% python3 -q
>>> import numpy as np
>>> np.set_printoptions(precision=1, suppress=True, linewidth=160)
>>> u = np.array([-1, 1, -3, -2, -1, 2]) + 0.5
>>> M = np.outer(u, u) / (u @ u)
>>> print(M.round(1) + 0)
[[ 0.   0.   0.1  0.   0.  -0.1]
 [ 0.   0.1 -0.2 -0.1  0.   0.2]
 [ 0.1 -0.2  0.4  0.2  0.1 -0.4]
 [ 0.  -0.1  0.2  0.1  0.  -0.2]
 [ 0.   0.   0.1  0.   0.  -0.1]
 [-0.1  0.2 -0.4 -0.2 -0.1  0.4]]
>>> G = M.T @ M
>>> print(G.round(1) + 0)
[[ 0.   0.   0.1  0.   0.  -0.1]
 [ 0.   0.1 -0.2 -0.1  0.   0.2]
 [ 0.1 -0.2  0.4  0.2  0.1 -0.4]
 [ 0.  -0.1  0.2  0.1  0.  -0.2]
 [ 0.   0.   0.1  0.   0.  -0.1]
 [-0.1  0.2 -0.4 -0.2 -0.1  0.4]]
>>> print((M @ M.T).shape)
(6, 6)
>>> print(np.linalg.matrix_rank(G))
1
>>> print(np.trace(G), round((M ** 2).sum(), 1))
1.0 1.0
>>> print(np.round(np.linalg.svd(M, compute_uv=False) ** 2, 1) + 0)
[1. 0. 0. 0. 0. 0.]
>>> A = np.load("dump.npy")
>>> print(A.round(1) + 0)
[[-0.5 -0.3  0.1  0.   0.5  0.6]
 [ 0.5 -0.4 -0.1 -0.7  0.   0.3]
 [ 0.1  0.6 -0.1  0.  -0.5  0.7]
 [-0.3  0.3 -0.7 -0.4  0.3 -0.2]
 [-0.6 -0.1  0.3 -0.4 -0.5 -0.2]
 [ 0.2  0.6  0.6 -0.4  0.4 -0.1]]
>>> print(A.shape)
(6, 6)
>>> print(round(float(np.linalg.norm(A)), 1))
2.4
>>> print(A.sum(axis=0))
[-0.7  0.6  0.1 -1.9  0.3  1.1]
>>> feats = np.loadtxt("case11.csv", delimiter=",")
>>> print(feats)
[[ 0.9 -0.2 -0.4]
 [-0.2  0.5 -0.8]
 [-0.4 -0.8 -0.4]]
>>> print(np.round(np.linalg.norm(feats), 1))
1.7
>>> print(np.linalg.svd(feats, compute_uv=False))
[1. 1. 1.]
>>> print(np.diff(feats, axis=0))
[[-1.1  0.7 -0.4]
 [-0.2 -1.3  0.4]]
>>> print(np.linalg.matrix_rank(feats))
3
>>> feats[:, 3]
Traceback (most recent call last):
  File "<python-input-22>", line 1, in <module>
    feats[:, 3]
    ~~~~~^^^^^^
IndexError: index 3 is out of bounds for axis 1 with size 3
>>> print(np.count_nonzero(feats))
9
>>> print(np.round(feats - feats[0], 1) + 0)
[[ 0.   0.   0. ]
 [-1.1  0.7 -0.4]
 [-1.3 -0.6  0. ]]
